$ ipython --no-banner

In [1]: import numpy as np

In [2]: np.set_printoptions(precision=2, suppress=True, linewidth=140)

In [3]: tidy = lambda a: np.round(a, 2) + 0

In [4]: A = np.loadtxt("case8.csv", delimiter=",")

In [5]: A
Out[5]: 
array([[ 0., -1., -1.],
       [-1.,  0., -1.],
       [-1., -1.,  0.]])

In [6]: evals, evecs = np.linalg.eigh(A)

In [7]: x0 = np.array([3, 3, 3])

In [8]: x0 @ A @ x0
Out[8]: np.float64(-54.0)

In [9]: x0 @ A @ x0 / (x0 @ x0), tidy(evals[0]), tidy(evals[-1])
Out[9]: (np.float64(-2.0), np.float64(-2.0), np.float64(1.0))

In [10]: tidy(evecs * np.abs(evals) @ evecs.T)
Out[10]: 
array([[1.33, 0.33, 0.33],
       [0.33, 1.33, 0.33],
       [0.33, 0.33, 1.33]])

In [11]: x0 = np.array([1, -2, 1])

In [12]: rhs = A @ x0

In [13]: coef, lr = np.zeros(3), 1 / np.linalg.norm(A, 2) ** 2

In [14]: for i in range(3):
    ...:     coef -= lr * A.T @ (A @ coef - rhs)
    ...:     if i % 1 == 0: print(i, round(np.linalg.norm(A @ coef - rhs), 2))
    ...: 
0 1.84
1 1.38
2 1.03

In [15]: tidy(coef)
Out[15]: array([ 0.58, -1.16,  0.58])

In [16]: rng = np.random.default_rng(701510)

In [17]: labels = rng.permutation(3)

In [18]: labels
Out[18]: array([0, 2, 1])

In [19]: B = A[labels][:, labels]

In [20]: np.allclose(B, A)
Out[20]: True

In [21]: tidy(np.linalg.det(B)), tidy(np.linalg.det(A[labels]))
Out[21]: (np.float64(-2.0), np.float64(2.0))

In [22]: mat = np.load("arr.npy")

In [23]: mat
Out[23]: 
array([[0.5, 0. , 0.5],
       [0. , 1. , 0. ],
       [0. , 0.5, 0.5]])

In [24]: # row-stochastic, so 1 is an eigenvalue

In [25]: evals, evecs = np.linalg.eig(mat)

In [26]: tidy(np.sort(np.linalg.eigvals(mat.T)))
Out[26]: array([0.5, 0.5, 1. ])

In [27]: np.prod(evals)
Out[27]: np.float64(0.25)

In [28]: tidy(np.sort(np.linalg.eigvals(mat @ mat)))
Out[28]: array([0.25, 0.25, 1.  ])

In [29]: evals
Out[29]: array([0.5, 0.5, 1. ])

In [30]: B = np.array([[0, -2], [3, 2]])

In [31]: m1 = np.triu(B)

In [32]: m1
Out[32]: 
array([[ 0, -2],
       [ 0,  2]])

In [33]: Uu, sig, Vh = np.linalg.svd(m1)

In [34]: tidy(sig)
Out[34]: array([2.83, 0.  ])

In [35]: B = Uu[:, :1] @ np.diag(sig[:1]) @ Vh[:1]

In [36]: np.linalg.matrix_rank(m1, rtol=0.05)
Out[36]: np.int64(1)

In [37]: tidy(np.abs(m1 - B).max())
Out[37]: np.float64(0.0)

In [38]: tidy(np.linalg.norm(m1 - B, 2)), sig[1]
Out[38]: (np.float64(0.0), np.float64(0.0))

In [39]: tidy(B)
Out[39]: 
array([[ 0., -2.],
       [ 0.,  2.]])

In [40]: x0 = np.array([-1, -1])

In [41]: np.linalg.norm(m1 @ x0) <= np.linalg.norm(m1, 2) * np.linalg.norm(x0) + 1e-9
Out[41]: np.True_

In [42]: (m1 @ x0).argmax()
Out[42]: np.int64(0)

In [43]: np.sign((m1 @ x0).round(6))
Out[43]: array([ 1, -1])

In [44]: np.einsum("ij,j->i", m1, x0)
Out[44]: array([ 2, -2])

In [45]: m1 @ np.eye(2)[0]
Out[45]: array([0., 0.])

In [46]: m1 @ x0
Out[46]: array([ 2, -2])

In [47]: m1 * x0
Out[47]: 
array([[ 0,  2],
       [ 0, -2]])

In [48]: rank = np.linalg.matrix_rank(m1)

In [49]: rank
Out[49]: np.int64(1)

In [50]: N = np.linalg.svd(m1)[2][rank:].T

In [51]: [int(np.linalg.matrix_rank(m1[:i])) for i in range(1, len(m1) + 1)]
Out[51]: [1, 1]

In [52]: [int(np.linalg.matrix_rank(np.delete(m1, i, axis=0))) for i in range(2)]
Out[52]: [1, 1]

In [53]: m1[:, 0] @ m1[:, 1]
Out[53]: np.int64(0)

In [54]: Uu, sig, Vh = np.linalg.svd(m1)

In [55]: evecs = Vh[:(sig > 1e-8).sum()]

In [56]: x0 = m1[0] + -3 * m1[1] + rng.integers(2) * np.eye(2)[1]

In [57]: x0
Out[57]: array([ 0., -8.])

In [58]: tidy(np.linalg.norm(x0 - evecs.T @ evecs @ x0))
Out[58]: np.float64(0.0)

In [59]: M = np.load("dump.npy")

In [60]: M
Out[60]: 
array([[ 34. ,  -1.6,  -0.2,   1.2],
       [-54. ,  -1.9,  -0.6,   0. ],
       [  2. ,   0.2,  -0.9,  -1.4],
       [ 18. ,  -0.1,   0.1,  -1.4]])

In [61]: # column 0 dominates

In [62]: B = M + rng.integers(-2, 3, (4, 1)) @ rng.integers(-2, 3, (1, 4))

In [63]: tidy(B)
Out[63]: 
array([[ 34. ,  -1.6,  -0.2,   1.2],
       [-58. ,  -5.9,  -2.6,  -2. ],
       [  4. ,   2.2,   0.1,  -0.4],
       [ 16. ,  -2.1,  -0.9,  -2.4]])

In [64]: np.linalg.matrix_rank(B - M, tol=1e-8)
Out[64]: np.int64(1)

In [65]: tidy(np.linalg.svd(B - M, compute_uv=False))
Out[65]: array([7.75, 0.  , 0.  , 0.  ])

In [66]: evals, evecs = np.linalg.eig(M)

In [67]: tidy(np.sort(np.linalg.eigvals(M.T)))
Out[67]: array([-4.41, -1.6 , -0.98, 36.8 ])

In [68]: tidy(np.prod(evals))
Out[68]: np.float64(-256.18)

In [69]: J = np.load("block7.npy")

In [70]: J
Out[70]: 
array([[ 0.45,  0.15, -0.15, -0.45],
       [ 0.15,  0.05, -0.05, -0.15],
       [-0.15, -0.05,  0.05,  0.15],
       [-0.45, -0.15,  0.15,  0.45]])

In [71]: # symmetric, so the eigenvalues are real

In [72]: x0 = np.array([2, -1, 0, 0])

In [73]: (x0 - J @ x0) @ (J @ x0)
Out[73]: np.float64(0.0)

In [74]: tidy(J @ J @ x0)
Out[74]: array([ 0.75,  0.25, -0.25, -0.75])

In [75]: tidy(np.linalg.eigvalsh(2 * J - np.eye(4)))
Out[75]: array([-1., -1., -1.,  1.])

In [76]: tidy(np.linalg.norm(J, axis=1))
Out[76]: array([0.67, 0.22, 0.22, 0.67])

In [77]: tidy(np.linalg.norm(J, axis=0))
Out[77]: array([0.67, 0.22, 0.22, 0.67])

In [78]: tidy(np.linalg.norm(J[2] - J[1]))
Out[78]: np.float64(0.45)

In [79]: tidy(np.linalg.norm(J, "nuc"))
Out[79]: np.float64(1.0)

In [80]: J[2] @ J[1]
Out[80]: np.float64(-0.05)

In [81]: W0 = np.load("mat.npy")

In [82]: W0
Out[82]: 
array([[  8,  -6,   3],
       [ -1, -14,   3],
       [-10,  -5,   8],
       [-17,  -1,   6],
       [-12,  -8,  12],
       [-11, -14,  12],
       [ -5, -12,  11],
       [ -4,  -3,   4],
       [ -8,   0,  13],
       [-15,  -1,  20],
       [-14,  -7,  18],
       [ -7,  -4,  13],
       [ -4,  -1,   4],
       [ -6,  -9,  -1],
       [  1, -14,   8],
       [ -7, -10,   8],
       [ -8, -13,  14],
       [ -4, -13,  11],
       [ -2,  -4,  12],
       [ -9, -10,  14],
       [ -6, -16,  19],
       [-15,  -9,  28],
       [-13,  -2,  31],
       [-21,   0,  22],
       [-20,  -1,  31]])

In [83]: x0 = np.array([0, 2, -3])

In [84]: rhs = W0 @ x0

In [85]: tidy(np.linalg.solve(W0.T @ W0, W0.T @ rhs))
Out[85]: array([ 0.,  2., -3.])

In [86]: tidy(np.linalg.lstsq(W0, rhs)[0])
Out[86]: array([ 0.,  2., -3.])

In [87]: tidy(np.linalg.pinv(W0) @ W0)
Out[87]: 
array([[1., 0., 0.],
       [0., 1., 0.],
       [0., 0., 1.]])

In [88]: rhs
Out[88]: 
array([ -21,  -37,  -34,  -20,  -52,  -64,  -57,  -18,  -39,  -62,  -68,  -47,  -14,  -15,  -52,  -44,  -68,  -59,  -44,  -62,  -89, -102,
        -97,  -66,  -95])

In [89]: rhs = rhs + 0.05 * rng.normal(size=25)

In [90]: tidy(rhs)
Out[90]: 
array([ -20.9 ,  -36.93,  -34.04,  -19.97,  -51.92,  -64.04,  -56.97,  -17.95,  -39.08,  -62.08,  -67.95,  -47.07,  -13.99,  -14.98,
        -51.99,  -44.01,  -67.92,  -58.93,  -44.07,  -62.  ,  -89.  , -101.98,  -97.07,  -65.98,  -95.  ])

In [91]: coef, *_ = np.linalg.lstsq(W0, rhs)

In [92]: [round(float(np.linalg.norm(np.linalg.solve(W0.T @ W0 + lam * np.eye(3), W0.T @ rhs))), 2) for lam in (0, 1, 10, 100)]
Out[92]: [3.61, 3.6, 3.59, 3.44]

In [93]: coef.round()
Out[93]: array([-0.,  2., -3.])

In [94]: tidy(np.linalg.norm(rhs - W0 @ coef))
Out[94]: np.float64(0.23)

In [95]: E = np.load("out2.npy")

In [96]: E
Out[96]: 
array([[1, 0, 0],
       [0, 1, 0],
       [0, 0, 1]])

In [97]: # orthonormal columns

In [98]: evals, evecs = np.linalg.eigh(E)

In [99]: evals
Out[99]: array([1., 1., 1.])

In [100]: (evals > 1e-8).sum(), (evals < -1e-8).sum()
Out[100]: (np.int64(3), np.int64(0))

In [101]: tidy(np.linalg.eigvalsh(E @ E))
Out[101]: array([1., 1., 1.])

In [102]: evecs.T @ evecs
Out[102]: 
array([[1., 0., 0.],
       [0., 1., 0.],
       [0., 0., 1.]])

In [103]: evals, evecs = np.linalg.eigh(E)

In [104]: x0 = np.array([-1, 0, -1])

In [105]: tidy(np.linalg.eigvalsh(E[1:, 1:]))
Out[105]: array([1., 1.])

In [106]: evecs * np.maximum(evals, 0) @ evecs.T
Out[106]: 
array([[1., 0., 0.],
       [0., 1., 0.],
       [0., 0., 1.]])

In [107]: L = np.linalg.cholesky(E)

In [108]: E / np.sqrt(np.outer(np.diag(E), np.diag(E)))
Out[108]: 
array([[1., 0., 0.],
       [0., 1., 0.],
       [0., 0., 1.]])

In [109]: np.prod(np.diag(L)) ** 2, tidy(np.linalg.det(E))
Out[109]: (np.float64(1.0), np.float64(1.0))

In [110]: L @ L.T
Out[110]: 
array([[1., 0., 0.],
       [0., 1., 0.],
       [0., 0., 1.]])

In [111]: X = np.array([[1, 0, 1, 0], [0, 2, 0, 0], [0, 0, 0, 0], [1, 0, 0, 0]])

In [112]: # 2 groups of indices that never mix

In [113]: Uu, sig, Vh = np.linalg.svd(X)

In [114]: np.argmax(sig[:-1] / (sig[1:] + 1e-6)) + 1
Out[114]: np.int64(3)

In [115]: B = Uu[:, :3] @ np.diag(sig[:3]) @ Vh[:3]

In [116]: tidy(np.abs(X - B).max())
Out[116]: np.float64(0.0)

In [117]: np.linalg.matrix_rank(B)
Out[117]: np.int64(3)

In [118]: tidy(np.linalg.norm(X - B) / np.linalg.norm(X))
Out[118]: np.float64(0.0)

In [119]: X.ravel(order="F")
Out[119]: array([1, 0, 0, 1, 0, 2, 0, 0, 1, 0, 0, 0, 0, 0, 0, 0])

In [120]: X.reshape(-1, 2)
Out[120]: 
array([[1, 0],
       [1, 0],
       [0, 2],
       [0, 0],
       [0, 0],
       [0, 0],
       [1, 0],
       [0, 0]])

In [121]: T = X.reshape(4, 2, -1)

In [122]: np.swapaxes(T, 1, 2)[1]
Out[122]: 
array([[0, 0],
       [2, 0]])

In [123]: T[:, 0]
Out[123]: 
array([[1, 0],
       [0, 2],
       [0, 0],
       [1, 0]])

In [124]: np.einsum("ihd,jhd->hij", T, T).shape
Out[124]: (2, 4, 4)

In [125]: np.einsum("ihd,ihd->ih", T, T)
Out[125]: 
array([[1, 1],
       [4, 0],
       [0, 0],
       [1, 0]])

In [126]: np.fft.fft(A[0])
Out[126]: array([-2.+0.j,  1.+0.j,  1.+0.j])

In [127]: (A @ A)[0]
Out[127]: array([2., 1., 1.])

In [128]: rank = np.linalg.matrix_rank(X)

In [129]: rank
Out[129]: np.int64(3)

In [130]: N = np.linalg.svd(X)[2][rank:].T

In [131]: X @ N
Out[131]: 
array([[0.],
       [0.],
       [0.],
       [0.]])

In [132]: np.allclose(X @ N, 0)
Out[132]: True
